>>> import numpy as np
>>> import numpy.linalg as la
>>> np.set_printoptions(precision=2, suppress=True, linewidth=200, floatmode="fixed")
>>> def tidy(a):
...     return np.round(a, 2) + 0
... 
>>> W0 = np.load("mat.npy")
>>> W0
array([[ 5,  6,  7,  8,  9],
       [10, 11, 12, 13, 14],
       [15, 16, 17, 18, 19]])
>>> np.allclose(W0[:-1].T @ la.lstsq(W0[:-1].T, W0[-1])[0], W0[-1])
True
>>> la.lstsq(W0[:-1].T, W0[-1])[2]
np.int32(2)
>>> tidy(np.trace(la.pinv(W0) @ W0))
np.float64(2.0)
>>> other = np.array([[-2, -3, -1], [0, 1, 2]])
>>> W2 = np.kron(other, W0)
>>> la.matrix_rank(W2)
np.int64(4)
>>> W2
array([[-10, -12, -14, -16, -18, -15, -18, -21, -24, -27,  -5,  -6,  -7,  -8,  -9],
       [-20, -22, -24, -26, -28, -30, -33, -36, -39, -42, -10, -11, -12, -13, -14],
       [-30, -32, -34, -36, -38, -45, -48, -51, -54, -57, -15, -16, -17, -18, -19],
       [  0,   0,   0,   0,   0,   5,   6,   7,   8,   9,  10,  12,  14,  16,  18],
       [  0,   0,   0,   0,   0,  10,  11,  12,  13,  14,  20,  22,  24,  26,  28],
       [  0,   0,   0,   0,   0,  15,  16,  17,  18,  19,  30,  32,  34,  36,  38]])
>>> data = np.load("data.npy")
>>> tidy(data)
array([[0.00, 0.01, 0.04, 0.03, 0.03],
       [0.01, 0.03, 0.13, 0.08, 0.10],
       [0.04, 0.13, 0.46, 0.30, 0.38],
       [0.03, 0.08, 0.30, 0.19, 0.24],
       [0.03, 0.10, 0.38, 0.24, 0.31]])
>>> Uu, sv, VT = la.svd(data)
>>> vecs = VT[:(sv > 1e-8).sum()]
>>> rng = np.random.default_rng(137)
>>> x = data[0] + 2 * data[2] + rng.integers(2) * np.eye(5)[3]
>>> tidy(x)
array([0.09, 0.26, 0.97, 0.62, 0.79])
>>> tidy(vecs.T @ vecs)
array([[0.00, 0.01, 0.04, 0.03, 0.03],
       [0.01, 0.03, 0.13, 0.08, 0.10],
       [0.04, 0.13, 0.46, 0.30, 0.38],
       [0.03, 0.08, 0.30, 0.19, 0.24],
       [0.03, 0.10, 0.38, 0.24, 0.31]])
>>> print(tidy(la.norm(data, 2) / la.norm(data)))
1.0
>>> np.argsort(-la.norm(data, axis=0).round(6), kind="stable")[:3]
array([2, 4, 3])
>>> arr = np.array([[0, 1, 0, 1, 1, 0],
...     [1, 0, 0, 1, 0, 0],
...     [0, 0, 0, 0, 0, 0],
...     [1, 1, 0, 0, 1, 0],
...     [1, 0, 0, 1, 0, 0],
...     [0, 0, 0, 0, 0, 0]])
>>> tidy(la.norm(arr, 2) / la.norm(arr))
np.float64(0.81)
>>> np.argsort(-la.norm(arr, axis=0).round(6), kind="stable")[:3]
array([0, 3, 1])
>>> print((arr + arr.T) / 2)
[[0.00 1.00 0.00 1.00 1.00 0.00]
 [1.00 0.00 0.00 1.00 0.00 0.00]
 [0.00 0.00 0.00 0.00 0.00 0.00]
 [1.00 1.00 0.00 0.00 1.00 0.00]
 [1.00 0.00 0.00 1.00 0.00 0.00]
 [0.00 0.00 0.00 0.00 0.00 0.00]]
>>> np.allclose(arr @ arr.T, arr.T @ arr)
True
>>> tidy(la.det(arr))
np.float64(0.0)
>>> tidy(np.abs(la.eigvals(arr)).max())
np.float64(2.56)
>>> assert arr == arr.T
Traceback (most recent call last):
  File "<python-input-30>", line 1, in <module>
    assert arr == arr.T
           ^^^^^^^^^^^^
ValueError: The truth value of an array with more than one element is ambiguous. Use a.any() or a.all()
>>> arr @ arr
array([[3, 1, 0, 2, 1, 0],
       [1, 2, 0, 1, 2, 0],
       [0, 0, 0, 0, 0, 0],
       [2, 1, 0, 3, 1, 0],
       [1, 2, 0, 1, 2, 0],
       [0, 0, 0, 0, 0, 0]])
>>> K = np.load("case13.npy")
>>> K
array([[10.04,  1.99,  7.99],
       [ 3.02, -0.97,  2.02],
       [ 4.03,  4.01,  4.03]])
>>> labels = rng.permutation(3)
>>> labels
array([0, 2, 1])
>>> other = K[labels][:, labels]
>>> np.trace(other)
np.float64(13.1)
>>> np.allclose(other, K)
False
>>> tidy(la.det(other)), tidy(la.det(K[labels]))
(np.float64(-0.6), np.float64(0.6))
>>> tidy(np.sort(np.abs(la.eigvals(other))))
array([ 0.03,  1.38, 14.45])
>>> [round(float(x), 2) for x in la.svd(K, compute_uv=False)[:3]]
[14.83, 3.37, 0.01]
>>> np.argsort(-la.norm(K, axis=0).round(6), kind="stable")[:3]
array([0, 2, 1])
>>> tidy(la.norm(K, 2) / la.norm(K))
np.float64(0.98)
>>> la.matrix_rank(K, rtol=0.1)
np.int64(2)
>>> other = np.array([[4, 3], [3, 1], [2, 6]])
>>> np.einsum("ik,kj->ji", K, other)
array([[62.11, 13.21, 36.21],
       [80.05, 20.21, 40.28]])
>>> print(other.T @ K.T)
[[62.11 13.21 36.21]
 [80.05 20.21 40.28]]
>>> K @ other
array([[62.11, 80.05],
       [13.21, 20.21],
       [36.21, 40.28]])
>>> tidy(np.einsum("ij->j", K))
array([17.09,  5.03, 14.04])
